% python3 -q
>>> import numpy as np
>>> from numpy import linalg as LA
>>> np.set_printoptions(precision=1, suppress=True, linewidth=140)
>>> def tidy(a):
...     return np.round(a, 1) + 0
... 
>>> data = np.loadtxt("layer17.csv", delimiter=",")
>>> tidy(data)
array([[ 1. ,  0. ,  0. ,  0. ,  0. ,  0. ,  0. ,  0. ,  0. ,  0. ],
       [ 0. ,  1. ,  0. ,  0. ,  0. ,  0. ,  0. ,  0. ,  0. ,  0. ],
       [ 0. ,  0. ,  1. ,  0. ,  0. ,  0. ,  0. ,  0. ,  0. ,  0. ],
       [ 0. ,  0. ,  0. ,  1. ,  0. ,  0. ,  0. ,  0. ,  0. ,  0. ],
       [ 0. ,  0. ,  0. ,  0. ,  0.5,  0. ,  0. ,  0. ,  0. , -0.9],
       [ 0. ,  0. ,  0. ,  0. ,  0. ,  1. ,  0. ,  0. ,  0. ,  0. ],
       [ 0. ,  0. ,  0. ,  0. ,  0. ,  0. ,  1. ,  0. ,  0. ,  0. ],
       [ 0. ,  0. ,  0. ,  0. ,  0. ,  0. ,  0. ,  1. ,  0. ,  0. ],
       [ 0. ,  0. ,  0. ,  0. ,  0. ,  0. ,  0. ,  0. ,  1. ,  0. ],
       [ 0. ,  0. ,  0. ,  0. ,  0.9,  0. ,  0. ,  0. ,  0. ,  0.5]])
>>> # orthonormal columns
>>> tidy(data.T @ data)
array([[1., 0., 0., 0., 0., 0., 0., 0., 0., 0.],
       [0., 1., 0., 0., 0., 0., 0., 0., 0., 0.],
       [0., 0., 1., 0., 0., 0., 0., 0., 0., 0.],
       [0., 0., 0., 1., 0., 0., 0., 0., 0., 0.],
       [0., 0., 0., 0., 1., 0., 0., 0., 0., 0.],
       [0., 0., 0., 0., 0., 1., 0., 0., 0., 0.],
       [0., 0., 0., 0., 0., 0., 1., 0., 0., 0.],
       [0., 0., 0., 0., 0., 0., 0., 1., 0., 0.],
       [0., 0., 0., 0., 0., 0., 0., 0., 1., 0.],
       [0., 0., 0., 0., 0., 0., 0., 0., 0., 1.]])
>>> tidy(LA.pinv(data))
array([[ 1. ,  0. ,  0. ,  0. ,  0. ,  0. ,  0. ,  0. ,  0. ,  0. ],
       [ 0. ,  1. ,  0. ,  0. ,  0. ,  0. ,  0. ,  0. ,  0. ,  0. ],
       [ 0. ,  0. ,  1. ,  0. ,  0. ,  0. ,  0. ,  0. ,  0. ,  0. ],
       [ 0. ,  0. ,  0. ,  1. ,  0. ,  0. ,  0. ,  0. ,  0. ,  0. ],
       [ 0. ,  0. ,  0. ,  0. ,  0.5,  0. ,  0. ,  0. ,  0. ,  0.9],
       [ 0. ,  0. ,  0. ,  0. ,  0. ,  1. ,  0. ,  0. ,  0. ,  0. ],
       [ 0. ,  0. ,  0. ,  0. ,  0. ,  0. ,  1. ,  0. ,  0. ,  0. ],
       [ 0. ,  0. ,  0. ,  0. ,  0. ,  0. ,  0. ,  1. ,  0. ,  0. ],
       [ 0. ,  0. ,  0. ,  0. ,  0. ,  0. ,  0. ,  0. ,  1. ,  0. ],
       [ 0. ,  0. ,  0. ,  0. , -0.9,  0. ,  0. ,  0. ,  0. ,  0.5]])
>>> tidy(LA.svd(data, compute_uv=False))
array([1., 1., 1., 1., 1., 1., 1., 1., 1., 1.])
>>> print(tidy(LA.norm(data, axis=0)))
[1. 1. 1. 1. 1. 1. 1. 1. 1. 1.]
>>> tidy(LA.det(data))
np.float64(1.0)
>>> np.flatnonzero(LA.matrix_power((data != 0) + (data.T != 0) + np.eye(10), 10)[6])
array([6])
>>> tidy(data @ data)
array([[ 1. ,  0. ,  0. ,  0. ,  0. ,  0. ,  0. ,  0. ,  0. ,  0. ],
       [ 0. ,  1. ,  0. ,  0. ,  0. ,  0. ,  0. ,  0. ,  0. ,  0. ],
       [ 0. ,  0. ,  1. ,  0. ,  0. ,  0. ,  0. ,  0. ,  0. ,  0. ],
       [ 0. ,  0. ,  0. ,  1. ,  0. ,  0. ,  0. ,  0. ,  0. ,  0. ],
       [ 0. ,  0. ,  0. ,  0. , -0.5,  0. ,  0. ,  0. ,  0. , -0.9],
       [ 0. ,  0. ,  0. ,  0. ,  0. ,  1. ,  0. ,  0. ,  0. ,  0. ],
       [ 0. ,  0. ,  0. ,  0. ,  0. ,  0. ,  1. ,  0. ,  0. ,  0. ],
       [ 0. ,  0. ,  0. ,  0. ,  0. ,  0. ,  0. ,  1. ,  0. ,  0. ],
       [ 0. ,  0. ,  0. ,  0. ,  0. ,  0. ,  0. ,  0. ,  1. ,  0. ],
       [ 0. ,  0. ,  0. ,  0. ,  0.9,  0. ,  0. ,  0. ,  0. , -0.5]])
>>> M = np.load("a.npy")
>>> M
array([[-3, -1, -1,  0,  3, -5],
       [-5, -3, -1, -1,  0,  3],
       [ 3, -5, -3, -1, -1,  0],
       [ 0,  3, -5, -3, -1, -1],
       [-1,  0,  3, -5, -3, -1],
       [-1, -1,  0,  3, -5, -3]])
>>> M @ np.ones(6)
array([-7., -7., -7., -7., -7., -7.])
>>> tidy(np.sort(np.abs(np.fft.fft(M[0])))), tidy(np.sort(LA.svd(M, compute_uv=False)))
(array([5., 7., 7., 7., 7., 7.]), array([5., 7., 7., 7., 7., 7.]))
>>> M @ (-1.0) ** np.arange(6)
array([ 5., -5.,  5., -5.,  5., -5.])
>>> M @ M
array([[ 13,  16,  16, -28,   8,  24],
       [ 24,  13,  16,  16, -28,   8],
       [  8,  24,  13,  16,  16, -28],
       [-28,   8,  24,  13,  16,  16],
       [ 16, -28,   8,  24,  13,  16],
       [ 16,  16, -28,   8,  24,  13]])
>>> np.allclose(M, M.T)
False
>>> (M + M.T) / 2
array([[-3., -3.,  1.,  0.,  1., -3.],
       [-3., -3., -3.,  1.,  0.,  1.],
       [ 1., -3., -3., -3.,  1.,  0.],
       [ 0.,  1., -3., -3., -3.,  1.],
       [ 1.,  0.,  1., -3., -3., -3.],
       [-3.,  1.,  0.,  1., -3., -3.]])
>>> np.trace(M)
np.int64(-18)
>>> W = np.array([[0, 3, 3, 3, 1, 3],
...     [-2, -1, 2, 2, 2, -3],
...     [-1, -1, 1, 0, -2, -3],
...     [0, 3, 3, -3, 2, 1],
...     [3, -2, -1, 2, 0, 0],
...     [-1, -3, 0, 1, 3, 2]])
>>> coef = np.array([1, 0, 2, 0, 1, 3])
>>> H = np.maximum(M @ W + coef, 0)
>>> (H > 0).astype(int)
array([[1, 1, 0, 0, 0, 0],
       [1, 0, 0, 0, 0, 1],
       [1, 1, 0, 0, 0, 1],
       [0, 0, 0, 1, 1, 1],
       [0, 0, 0, 1, 0, 0],
       [0, 1, 1, 0, 0, 0]])
>>> tidy((H > 0).mean(axis=0))
array([0.5, 0.5, 0.2, 0.3, 0.2, 0.5])
>>> W2 = np.array([[-2, -1], [-1, 3], [2, 2], [2, -3], [3, 3], [2, 0]])
>>> H @ W2
array([[-38, -12],
       [  0,  -5],
       [ 32,  37],
       [ 56, -12],
       [ 10, -15],
       [ -4, 100]])
>>> W @ W2
array([[ 18,   9],
       [ 13,   3],
       [ -7,  -6],
       [  5,  30],
       [ -2, -17],
       [ 20,  -2]])
>>> out = LA.inv(M)
>>> tidy(M @ out)
array([[1., 0., 0., 0., 0., 0.],
       [0., 1., 0., 0., 0., 0.],
       [0., 0., 1., 0., 0., 0.],
       [0., 0., 0., 1., 0., 0.],
       [0., 0., 0., 0., 1., 0.],
       [0., 0., 0., 0., 0., 1.]])
>>> tidy(LA.cond(M))
np.float64(1.4)
>>> tidy(LA.det(M) * out)
array([[ 3773.,  9947., -6517.,  1372.,   343.,  3087.],
       [ 3087.,  3773.,  9947., -6517.,  1372.,   343.],
       [  343.,  3087.,  3773.,  9947., -6517.,  1372.],
       [ 1372.,   343.,  3087.,  3773.,  9947., -6517.],
       [-6517.,  1372.,   343.,  3087.,  3773.,  9947.],
       [ 9947., -6517.,  1372.,   343.,  3087.,  3773.]])
>>> print((np.abs(out) > 1e-9).astype(int))
[[1 1 1 1 1 1]
 [1 1 1 1 1 1]
 [1 1 1 1 1 1]
 [1 1 1 1 1 1]
 [1 1 1 1 1 1]
 [1 1 1 1 1 1]]
>>> r0 = np.array([2, 2])
>>> print(np.cross(M[2, :3], M[0, :3]))
[  2  12 -18]
>>> np.array([np.convolve(row, r0, "same") for row in M])
array([[ -6,  -8,  -4,  -2,   6,  -4],
       [-10, -16,  -8,  -4,  -2,   6],
       [  6,  -4, -16,  -8,  -4,  -2],
       [  0,   6,  -4, -16,  -8,  -4],
       [ -2,  -2,   6,  -4, -16,  -8],
       [ -2,  -4,  -2,   6,  -4, -16]])
>>> np.convolve(M[2], r0)
array([  6,  -4, -16,  -8,  -4,  -2,   0])
>>> O, _ = LA.qr(np.array([[2.4], [-0.9], [0.3], [-0.5], [1.5], [-0.6], [-0.8]]))
>>> J = O @ O.T
>>> tidy(J)
array([[ 0.6, -0.2,  0.1, -0.1,  0.4, -0.1, -0.2],
       [-0.2,  0.1,  0. ,  0. , -0.1,  0.1,  0.1],
       [ 0.1,  0. ,  0. ,  0. ,  0. ,  0. ,  0. ],
       [-0.1,  0. ,  0. ,  0. , -0.1,  0. ,  0. ],
       [ 0.4, -0.1,  0. , -0.1,  0.2, -0.1, -0.1],
       [-0.1,  0.1,  0. ,  0. , -0.1,  0. ,  0. ],
       [-0.2,  0.1,  0. ,  0. , -0.1,  0. ,  0.1]])
>>> vec = np.array([1, -1, 3, -1, 0, 0, 1])
>>> a = np.maximum(J @ vec, 0)
>>> tidy(a)
array([0.9, 0. , 0.1, 0. , 0.6, 0. , 0. ])
>>> tidy(np.maximum(J @ vec, 0) - np.maximum(-J @ vec, 0))
array([ 0.9, -0.3,  0.1, -0.2,  0.6, -0.2, -0.3])
>>> tidy(J.T @ a)
array([ 0.7, -0.3,  0.1, -0.2,  0.5, -0.2, -0.2])
>>> F = np.load("m.npy")
>>> F
array([[ 1,  0,  0,  0],
       [ 5,  4,  0,  0],
       [-2,  3,  5,  0],
       [ 1,  1,  5,  4]])
>>> ev, vecs = LA.eig(F)
>>> np.prod(ev)
np.float64(80.0)
>>> F @ vecs[:, 0] - ev[0] * vecs[:, 0]
array([0., 0., 0., 0.])
>>> vec = np.array([4, 4, 5, 5])
>>> print(F @ np.eye(4)[1])
[0. 4. 3. 1.]
>>> (F * vec).sum(axis=1)
array([ 4, 36, 29, 53])
>>> F @ np.ones(4)
array([ 1.,  9.,  6., 11.])
>>> F * vec
array([[ 4,  0,  0,  0],
       [20, 16,  0,  0],
       [-8, 12, 25,  0],
       [ 4,  4, 25, 20]])
>>> rng = np.random.default_rng(85)
>>> idx = rng.permutation(4)
>>> out = F[:, idx] * rng.choice([-1, 1], 4)
>>> out
array([[-1,  0,  0,  0],
       [-5,  0, -4,  0],
       [ 2,  5, -3,  0],
       [-1,  5, -1,  4]])
>>> U, _, Vh = LA.svd(F.T @ out)
>>> idx
array([0, 2, 1, 3])
>>> print(tidy(LA.lstsq(F, out)[0]))
[[-1.  0.  0.  0.]
 [ 0.  0. -1.  0.]
 [ 0.  1.  0.  0.]
 [ 0.  0.  0.  1.]]
